% ipython --no-banner

In [1]: import numpy as np

In [2]: np.set_printoptions(precision=2, suppress=True, linewidth=100, sign=" ")

In [3]: rnd = lambda a: np.round(a, 2) + 0

In [4]: out = np.array([[-4, -1], [-2, -4]])

In [5]: W2 = np.array([[-1, -2], [0, -2]])

In [6]: feats = np.kron(out, W2)

In [7]: feats
Out[7]: 
array([[ 4,  8,  1,  2],
       [ 0,  8,  0,  2],
       [ 2,  4,  4,  8],
       [ 0,  4,  0,  8]])

In [8]: blk = np.stack([feats, -3 * feats, feats[::-1]])

In [9]: rnd(np.linalg.det(blk))
Out[9]: array([   784.,  63504.,    784.])

In [10]: rnd(np.linalg.norm(blk, axis=(1, 2)))
Out[10]: array([ 18.25,  54.74,  18.25])

In [11]: np.linalg.matrix_rank(blk.reshape(3, -1))
Out[11]: np.int64(2)

In [12]: (blk @ feats.T).shape
Out[12]: (3, 4, 4)

In [13]: blk.shape
Out[13]: (3, 4, 4)

In [14]: blk.sum(axis=0)
Out[14]: 
array([[ -8, -12,  -2,   4],
       [  2, -12,   4,   4],
       [ -4,   0,  -8, -14],
       [  4,   0,   1, -14]])

In [15]: J = np.loadtxt("x.csv", delimiter=",")

In [16]: J
Out[16]: 
array([[-2.,  0.,  0.,  0.],
       [ 5.,  5.,  0.,  0.],
       [-1., -2.,  0.,  0.],
       [-1., -5., -4.,  1.]])

In [17]: [int(np.linalg.matrix_rank(np.linalg.matrix_power(J, p))) for p in range(1, 5)]
Out[17]: [3, 3, 3, 3]

In [18]: try:
    ...:     np.linalg.inv(J)
    ...: except np.linalg.LinAlgError as e:
    ...:     print(repr(e))
    ...: 
LinAlgError('Singular matrix')

In [19]: rnd(np.linalg.matrix_power(J - np.diag(np.diag(J)), 4))
Out[19]: 
array([[ 0.,  0.,  0.,  0.],
       [ 0.,  0.,  0.,  0.],
       [ 0.,  0.,  0.,  0.],
       [ 0.,  0.,  0.,  0.]])

In [20]: np.prod(np.diag(J)), rnd(np.linalg.det(J))
Out[20]: (np.float64(-0.0), np.float64(0.0))

In [21]: rnd(np.sort(np.linalg.eigvals(J)))
Out[21]: array([-2.,  0.,  1.,  5.])

In [22]: rnd(J @ np.linalg.pinv(J) @ J)
Out[22]: 
array([[-2.,  0.,  0.,  0.],
       [ 5.,  5.,  0.,  0.],
       [-1., -2.,  0.,  0.],
       [-1., -5., -4.,  1.]])

In [23]: np.allclose(J[:-1].T @ np.linalg.lstsq(J[:-1].T, J[-1])[0], J[-1])
Out[23]: False

In [24]: np.abs(np.diag(np.linalg.qr(J)[1])) > 1e-9
Out[24]: array([ True,  True,  True, False])

In [25]: np.einsum("ij,ji->", J, J)
Out[25]: np.float64(30.0)

In [26]: rnd(np.linalg.det(J[::-1]))
Out[26]: np.float64(0.0)

In [27]: np.poly(J)
Out[27]: array([ 1., -4., -7., 10.,  0.])

In [28]: np.kron(np.eye(2, dtype=int), J)
Out[28]: 
array([[-2.,  0.,  0.,  0., -0.,  0.,  0.,  0.],
       [ 5.,  5.,  0.,  0.,  0.,  0.,  0.,  0.],
       [-1., -2.,  0.,  0., -0., -0.,  0.,  0.],
       [-1., -5., -4.,  1., -0., -0., -0.,  0.],
       [-0.,  0.,  0.,  0., -2.,  0.,  0.,  0.],
       [ 0.,  0.,  0.,  0.,  5.,  5.,  0.,  0.],
       [-0., -0.,  0.,  0., -1., -2.,  0.,  0.],
       [-0., -0., -0.,  0., -1., -5., -4.,  1.]])

In [29]: rnd(np.linalg.eigvals(J))
Out[29]: array([ 1.,  0.,  5., -2.])

In [30]: rnd(np.linalg.det(J.T))
Out[30]: np.float64(0.0)

In [31]: m1 = np.load("data.npy")

In [32]: m1
Out[32]: 
array([[ 5.,  1.,  1.],
       [ 1.,  5.,  1.],
       [ 1.,  1.,  5.]])

In [33]: hat = np.triu(np.array([[-2, 0, -3], [-2, -2, -3], [1, 2, 0]]), 1) + np.eye(3)

In [34]: out = hat @ m1 @ np.linalg.inv(hat)

In [35]: np.poly(out)
Out[35]: array([   1.,  -15.,   72., -112.])

In [36]: out
Out[36]: 
array([[  2.,  -2., -14.],
       [ -2.,   2., -14.],
       [  1.,   1.,  11.]])

In [37]: np.linalg.matrix_rank(out)
Out[37]: np.int64(3)

In [38]: F = np.load("test4.npy")

In [39]: F
Out[39]: 
array([[ 4,  3,  5],
       [ 3,  0,  4],
       [ 5,  4,  6]])

In [40]: out = np.array([[-2, 5], [5, 3]])

In [41]: W2 = np.kron(out, F)

In [42]: np.linalg.matrix_rank(W2)
Out[42]: np.int64(6)

In [43]: W2.shape
Out[43]: (6, 6)

In [44]: np.einsum("ii->", F)
Out[44]: np.int64(10)

In [45]: rnd(np.linalg.det(F[::-1]))
Out[45]: np.float64(-2.0)

In [46]: rnd(np.linalg.eigvals(F))
Out[46]: array([12.15, -0.08, -2.07])

In [47]: rnd(np.linalg.eigvals(F).sum().real)
Out[47]: np.float64(10.0)

In [48]: np.kron(np.eye(2, dtype=int), F)
Out[48]: 
array([[ 4,  3,  5,  0,  0,  0],
       [ 3,  0,  4,  0,  0,  0],
       [ 5,  4,  6,  0,  0,  0],
       [ 0,  0,  0,  4,  3,  5],
       [ 0,  0,  0,  3,  0,  4],
       [ 0,  0,  0,  5,  4,  6]])

In [49]: rnd(np.linalg.det(2 * F)), rnd(np.linalg.det(F))
Out[49]: (np.float64(16.0), np.float64(2.0))

In [50]: x0 = np.array([-9, 8, 1])

In [51]: a = np.maximum(F @ x0, 0)

In [52]: a
Out[52]: array([ 0,  0,  0])

In [53]: F.T @ a
Out[53]: array([ 0,  0,  0])

In [54]: np.flatnonzero(a > 1e-9)
Out[54]: array([], dtype=int64)

In [55]: np.maximum(F @ x0, 0) - np.maximum(-F @ x0, 0)
Out[55]: array([ -7, -23,  -7])

In [56]: X = np.array([[0.3, -0.3, -1.5],
    ...:     [2.1, 0.4, 2.1],
    ...:     [0.8, 1.1, -2.3],
    ...:     [-0.2, 0.7, 0.4],
    ...:     [1.3, 0.4, -0.6],
    ...:     [0.7, -1.7, 0.4],
    ...:     [0.2, 0.0, 0.4],
    ...:     [0.4, 0.2, 1.2],
    ...:     [1.3, 1.6, -0.6],
    ...:     [0.1, 0.7, 0.5],
    ...:     [-1.4, 0.4, 0.9],
    ...:     [1.8, -0.7, -1.3],
    ...:     [0.8, 0.4, -1.1],
    ...:     [0.6, 1.8, 0.7],
    ...:     [1.2, -0.3, 0.3],
    ...:     [-0.3, 0.5, -0.8],
    ...:     [0.2, -0.3, 0.2],
    ...:     [-1.6, 0.9, -1.1],
    ...:     [-0.4, 1.2, -0.4],
    ...:     [0.9, -0.7, -0.6],
    ...:     [1.0, 0.1, -0.9]])

In [57]: X[6] *= 10

In [58]: X
Out[58]: 
array([[ 0.3, -0.3, -1.5],
       [ 2.1,  0.4,  2.1],
       [ 0.8,  1.1, -2.3],
       [-0.2,  0.7,  0.4],
       [ 1.3,  0.4, -0.6],
       [ 0.7, -1.7,  0.4],
       [ 2. ,  0. ,  4. ],
       [ 0.4,  0.2,  1.2],
       [ 1.3,  1.6, -0.6],
       [ 0.1,  0.7,  0.5],
       [-1.4,  0.4,  0.9],
       [ 1.8, -0.7, -1.3],
       [ 0.8,  0.4, -1.1],
       [ 0.6,  1.8,  0.7],
       [ 1.2, -0.3,  0.3],
       [-0.3,  0.5, -0.8],
       [ 0.2, -0.3,  0.2],
       [-1.6,  0.9, -1.1],
       [-0.4,  1.2, -0.4],
       [ 0.9, -0.7, -0.6],
       [ 1. ,  0.1, -0.9]])

In [59]: dist = np.linalg.norm(X[:, None] - X[None], axis=-1)

In [60]: dist.mean(axis=1).argmax()
Out[60]: np.int64(6)

In [61]: hat = X @ np.linalg.solve(X.T @ X, X.T)

In [62]: np.allclose(hat @ hat, hat)
Out[62]: True

In [63]: rnd(np.linalg.eigvalsh(hat))
Out[63]: 
array([ 0.,  0.,  0.,  0.,  0.,  0.,  0.,  0.,  0.,  0.,  0.,  0.,  0.,  0.,  0.,  0.,  0.,  0.,
        1.,  1.,  1.])

In [64]: Xc = (X - X.mean(axis=0)) / X.std(axis=0)

In [65]: np.argwhere(np.abs(Xc) > 2)
Out[65]: 
array([[  5,   1],
       [  6,   2],
       [ 10,   0],
       [ 17,   0]])

In [66]: b = np.linalg.lstsq(np.delete(Xc, 0, axis=1), Xc[:, 0])[0]

In [67]: rnd(1 - np.var(Xc[:, 0] - np.delete(Xc, 0, axis=1) @ b))
Out[67]: np.float64(0.11)

In [68]: np.abs(b).argmax()
Out[68]: np.int64(0)

In [69]: out = np.array([[-2, -1, -2, -2], [-1, 2, -3, 1], [1, -1, 0, 2], [2, -3, 2, 3]])

In [70]: K = np.triu(out, 1)

In [71]: K
Out[71]: 
array([[ 0, -1, -2, -2],
       [ 0,  0, -3,  1],
       [ 0,  0,  0,  2],
       [ 0,  0,  0,  0]])

In [72]: rk = np.linalg.matrix_rank(K)

In [73]: rk
Out[73]: np.int64(3)

In [74]: ns = np.linalg.svd(K)[2][rk:].T

In [75]: np.linalg.matrix_rank(K.T @ K), np.linalg.matrix_rank(K @ K.T)
Out[75]: (np.int64(3), np.int64(3))

In [76]: ns.shape
Out[76]: (4, 1)

In [77]: ns[:, 0] / ns[np.abs(ns[:, 0]).round(6).argmax(), 0]
Out[77]: array([ 1.,  0.,  0.,  0.])

In [78]: np.allclose(K @ ns, 0)
Out[78]: True

In [79]: [int(np.linalg.matrix_rank(np.delete(K, i, axis=0))) for i in range(4)]
Out[79]: [2, 2, 2, 3]

In [80]: arr = np.array([[1.1, 0.7, -0.3],
    ...:     [1.0, -1.3, 0.1],
    ...:     [1.4, -0.7, 0.3],
    ...:     [0.7, 1.6, 0.2],
    ...:     [-0.5, 0.0, 0.7],
    ...:     [0.1, 1.6, -0.2],
    ...:     [-1.0, -0.1, -0.2],
    ...:     [-0.4, -0.7, -1.4],
    ...:     [-0.6, -0.8, -1.0],
    ...:     [-2.0, -0.3, -1.0],
    ...:     [1.0, -0.5, 1.9],
    ...:     [-0.1, -0.9, 1.2],
    ...:     [0.2, 0.5, -0.6],
    ...:     [0.5, -1.2, -0.1],
    ...:     [-0.6, -1.3, 0.1],
    ...:     [-0.8, -0.8, -1.0],
    ...:     [0.2, 0.4, 0.5]])

In [81]: arr[15] *= 5

In [82]: arr
Out[82]: 
array([[ 1.1,  0.7, -0.3],
       [ 1. , -1.3,  0.1],
       [ 1.4, -0.7,  0.3],
       [ 0.7,  1.6,  0.2],
       [-0.5,  0. ,  0.7],
       [ 0.1,  1.6, -0.2],
       [-1. , -0.1, -0.2],
       [-0.4, -0.7, -1.4],
       [-0.6, -0.8, -1. ],
       [-2. , -0.3, -1. ],
       [ 1. , -0.5,  1.9],
       [-0.1, -0.9,  1.2],
       [ 0.2,  0.5, -0.6],
       [ 0.5, -1.2, -0.1],
       [-0.6, -1.3,  0.1],
       [-4. , -4. , -5. ],
       [ 0.2,  0.4,  0.5]])

In [83]: hat = arr @ np.linalg.solve(arr.T @ arr, arr.T)

In [84]: rnd(np.diag(hat))
Out[84]: 
array([ 0.18,  0.24,  0.23,  0.13,  0.11,  0.16,  0.08,  0.09,  0.03,  0.21,  0.23,  0.21,  0.07,
        0.13,  0.11,  0.8 ,  0.01])

In [85]: labels = arr[:, 2] > np.median(arr[:, 2])

In [86]: u = arr[labels].mean(axis=0) - arr[~labels].mean(axis=0)

In [87]: rnd((((arr - arr.mean(axis=0)) @ u > 0) == labels).mean())
Out[87]: np.float64(0.82)

In [88]: np.argsort(-np.abs(u).round(6), kind="stable")
Out[88]: array([ 2,  0,  1])

In [89]: A = np.load("dump.npy")

In [90]: A
Out[90]: 
array([[ 3,  3,  2, -1],
       [10, 10,  9,  6],
       [ 5,  5,  4,  1],
       [ 9,  9,  8,  5]])

In [91]: np.allclose(A, A.T)
Out[91]: False

In [92]: rnd(np.abs(np.linalg.eigvals(A)).max())
Out[92]: np.float64(20.59)

In [93]: rnd(np.linalg.det(A))
Out[93]: np.float64(0.0)

In [94]: np.linalg.matrix_power(A, 3)
Out[94]: 
array([[  793,   793,   668,   293],
       [ 4748,  4748,  4007,  1784],
       [ 1923,  1923,  1622,   719],
       [ 4183,  4183,  3530,  1571]])

In [95]: A.inv()
Traceback (most recent call last):
  Cell In[95], line 1
    A.inv()
AttributeError: 'numpy.ndarray' object has no attribute 'inv'


In [96]: (A - A.T) / 2
Out[96]: 
array([[ 0. , -3.5, -1.5, -5. ],
       [ 3.5,  0. ,  2. , -1.5],
       [ 1.5, -2. ,  0. , -3.5],
       [ 5. ,  1.5,  3.5,  0. ]])

In [97]: np.allclose(A @ A.T, A.T @ A)
Out[97]: False
